$ python3 -q
>>> import numpy as np
>>> from numpy import linalg as LA
>>> np.set_printoptions(precision=2, suppress=True, linewidth=160, floatmode="fixed")
>>> A = np.load("arr.npy")
>>> A
array([[159,  -7,  -9,  -3],
       [ -9, 107,  -6,   4],
       [  0,  -3, 147,   5],
       [  0,   9,  -9,  -6]])
>>> np.round(LA.norm(A, 2) / LA.norm(A), 2)
np.float64(0.67)
>>> np.argsort(-LA.norm(A, axis=0).round(6), kind="stable")[:3]
array([0, 2, 1])
>>> proj = np.triu(np.array([[3, -2, -2, -3], [2, -3, 1, 3], [1, -1, 3, 2], [-3, 0, -2, -3]]), 1) + np.eye(4)
>>> other = proj @ A @ LA.inv(proj)
>>> other
array([[ 177.00,  112.00,  -22.00,  236.00],
       [  -9.00,  113.00,  -17.00, -341.00],
       [   0.00,   15.00,  114.00, -280.00],
       [   0.00,    9.00,  -18.00,    3.00]])
>>> proj @ A - A @ proj
array([[  18.00,   83.00,   70.00,  516.00],
       [   0.00,    6.00,   -5.00, -349.00],
       [   0.00,   18.00,  -15.00, -297.00],
       [   0.00,    0.00,   -9.00,   -9.00]])
>>> LA.matrix_rank(other)
np.int64(4)
>>> U, sv, Vt = LA.svd(A)
>>> sv
array([161.38, 147.06, 105.54,   5.99])
>>> np.argmax(sv[:-1] / (sv[1:] + 1e-6)) + 1
np.int64(3)
>>> other = U[:, :3] @ np.diag(sv[:3]) @ Vt[:3]
>>> LA.matrix_rank(A, rtol=0.05)
np.int64(3)
>>> round(LA.norm(A - other) / LA.norm(A), 2)
np.float64(0.02)
>>> LA.matrix_rank(other)
np.int64(3)
>>> other
array([[159.00,  -7.00,  -9.00,  -3.03],
       [ -9.01, 107.02,  -5.98,   3.52],
       [  0.01,  -3.01, 146.99,   5.35],
       [  0.09,   8.80,  -9.22,  -0.05]])
>>> M = np.load("run7.npy")
>>> M
array([[1, 0, 1],
       [2, 1, 3],
       [1, 3, 3],
       [1, 2, 0],
       [2, 0, 1],
       [3, 0, 3],
       [2, 2, 0]])
>>> proj = M @ LA.solve(M.T @ M, M.T)
>>> np.round((np.eye(7) - proj) @ M, 2) + 0
array([[0.00, 0.00, 0.00],
       [0.00, 0.00, 0.00],
       [0.00, 0.00, 0.00],
       [0.00, 0.00, 0.00],
       [0.00, 0.00, 0.00],
       [0.00, 0.00, 0.00],
       [0.00, 0.00, 0.00]])
>>> np.diag(proj)
array([0.06, 0.32, 0.81, 0.36, 0.26, 0.56, 0.63])
>>> LA.matrix_rank(np.eye(7) - proj)
np.int64(4)
>>> np.round(LA.eigvalsh(proj), 2) + 0
array([0.00, 0.00, 0.00, 0.00, 1.00, 1.00, 1.00])
>>> np.allclose(proj @ proj, proj)
True
>>> rng = np.random.default_rng(690)
>>> idx = rng.permutation(3)
>>> other = M[:, idx] * rng.choice([-1, 1], 3)
>>> other
array([[-1,  0, -1],
       [-2,  1, -3],
       [-1,  3, -3],
       [-1,  2,  0],
       [-2,  0, -1],
       [-3,  0, -3],
       [-2,  2,  0]])
>>> U, _, Vt = LA.svd(M.T @ other)
>>> np.round(U @ Vt, 2) + 0
array([[-1.00,  0.00,  0.00],
       [ 0.00,  1.00,  0.00],
       [ 0.00,  0.00, -1.00]])
>>> idx
array([0, 1, 2])
>>> u, r1 = other[5], other[0]
>>> u @ u
np.int64(18)
>>> p = (u @ r1) / (u @ u) * u
>>> p
array([-1.00,  0.00, -1.00])
>>> LA.matrix_rank(np.outer(u, r1))
np.int64(1)
>>> r1 - p
array([0.00, 0.00, 0.00])
>>> data = np.array([[2.01, 1.01, -4.04, 2.01],
...     [-5.02, -13.99, -11.99, -12.0],
...     [1.98, -3.98, -5.98, -0.03],
...     [5.01, 2.98, -4.02, 5.98],
...     [7.96, -4.0, 4.01, 8.01],
...     [5.06, -6.02, 4.02, 3.99]])
>>> data
array([[  2.01,   1.01,  -4.04,   2.01],
       [ -5.02, -13.99, -11.99, -12.00],
       [  1.98,  -3.98,  -5.98,  -0.03],
       [  5.01,   2.98,  -4.02,   5.98],
       [  7.96,  -4.00,   4.01,   8.01],
       [  5.06,  -6.02,   4.02,   3.99]])
>>> other = data / np.sqrt((data ** 2).mean(axis=1, keepdims=True))
>>> LA.matrix_rank(other) == LA.matrix_rank(data)
np.True_
